$ python -q
>>> import numpy as np
>>> from numpy import linalg as LA
>>> np.set_printoptions(suppress=True, linewidth=160)
>>> feats = np.loadtxt("sample4.csv", delimiter=",")
>>> print(feats)
[[-1. -3.  0.  5. -2.]
 [-3. -1. -3.  0.  5.]
 [ 0. -3. -1. -3.  0.]
 [ 5.  0. -3. -1. -3.]
 [-2.  5.  0. -3. -1.]]
>>> def softmax(z):
...     e = np.exp(z - z.max(axis=-1, keepdims=True))
...     return e / e.sum(axis=-1, keepdims=True)
... 
>>> print(np.round(softmax(feats[3]), 3) + 0)
[0.99  0.007 0.    0.002 0.   ]
>>> scores = feats @ feats.T / np.sqrt(5)
>>> print(np.round(softmax(scores)[3] @ feats, 3) + 0)
[ 5.  0. -3. -1. -3.]
>>> print(np.all(LA.eigvalsh(feats) > 0))
False
>>> print(np.round(LA.eigvalsh(feats).min(), 3))
-8.062
>>> A = np.arange(21).reshape(3, 7) + 3
>>> print(A)
[[ 3  4  5  6  7  8  9]
 [10 11 12 13 14 15 16]
 [17 18 19 20 21 22 23]]
>>> # looks like rank 2
>>> print(np.round(np.trace(LA.pinv(A) @ A), 3))
2.0
>>> print(np.unique(A.round(6), axis=0).shape)
(3, 7)
>>> E = np.array([[0.1, 1.2, 0.0, 0.5, 0.1, -0.9],
...     [-0.5, -2.6, -0.9, 0.7, 2.3, -0.1],
...     [-0.1, -0.2, -0.4, 0.2, -0.9, -1.0],
...     [-0.4, -0.2, 0.1, 0.3, -0.7, 1.1],
...     [-1.0, -0.9, -0.2, -0.7, 1.1, 0.8],
...     [0.0, 0.7, 0.5, -0.3, 0.8, 0.0],
...     [0.3, -0.6, 0.6, 0.0, 0.4, -0.1]])
>>> print(E)
[[ 0.1  1.2  0.   0.5  0.1 -0.9]
 [-0.5 -2.6 -0.9  0.7  2.3 -0.1]
 [-0.1 -0.2 -0.4  0.2 -0.9 -1. ]
 [-0.4 -0.2  0.1  0.3 -0.7  1.1]
 [-1.  -0.9 -0.2 -0.7  1.1  0.8]
 [ 0.   0.7  0.5 -0.3  0.8  0. ]
 [ 0.3 -0.6  0.6  0.   0.4 -0.1]]
>>> vec = np.array([1, 0, 1, 2, 0, 2])
>>> target = E @ vec
>>> print(np.round(LA.pinv(E) @ E, 3) + 0)
[[1. 0. 0. 0. 0. 0.]
 [0. 1. 0. 0. 0. 0.]
 [0. 0. 1. 0. 0. 0.]
 [0. 0. 0. 1. 0. 0.]
 [0. 0. 0. 0. 1. 0.]
 [0. 0. 0. 0. 0. 1.]]
>>> print(np.round(LA.solve(E.T @ E, E.T @ target), 3) + 0)
[1. 0. 1. 2. 0. 2.]
>>> rng = np.random.default_rng(5321)
>>> target = target + 0.02 * rng.normal(size=7)
>>> print(target.round(3))
[-0.705 -0.223 -2.106  2.481 -1.016 -0.113  0.676]
>>> b, *_ = LA.lstsq(E, target)
>>> print(b.round(3) + 0)
[1.046 0.011 0.949 1.976 0.    2.014]
>>> other = np.c_[E[:, :5] @ np.array([[3, 1, 1, -3, 3],
...     [3, -2, -3, 1, -3],
...     [3, 1, 2, 3, -3],
...     [0, 0, 1, 2, -3],
...     [-3, 3, 3, -3, 3]]), np.array([-3, 1, -2, -1, 1, 3, 3])]
>>> print(other.round(3))
[[  3.6  -2.   -2.7   1.6  -4.5  -3. ]
 [-18.9  10.7  13.1  -9.3  13.8   1. ]
 [  0.6  -2.8  -2.8   2.   -1.8  -2. ]
 [  0.6  -2.   -1.4   4.   -3.9  -1. ]
 [ -9.6   3.9   3.9  -3.2   5.7   1. ]
 [  1.2   1.5   1.   -0.8  -0.3   3. ]
 [ -0.3   3.3   4.5  -0.9   2.1   3. ]]
>>> print(np.round(LA.norm(other - E @ LA.lstsq(E, other)[0], axis=0), 3) + 0)
[0.    0.    0.    0.    0.    1.502]
>>> print(LA.matrix_rank(other))
6
>>> print(np.round(LA.lstsq(E, other[:, 0])[0], 3) + 0)
[ 3.  3.  3.  0. -3.  0.]
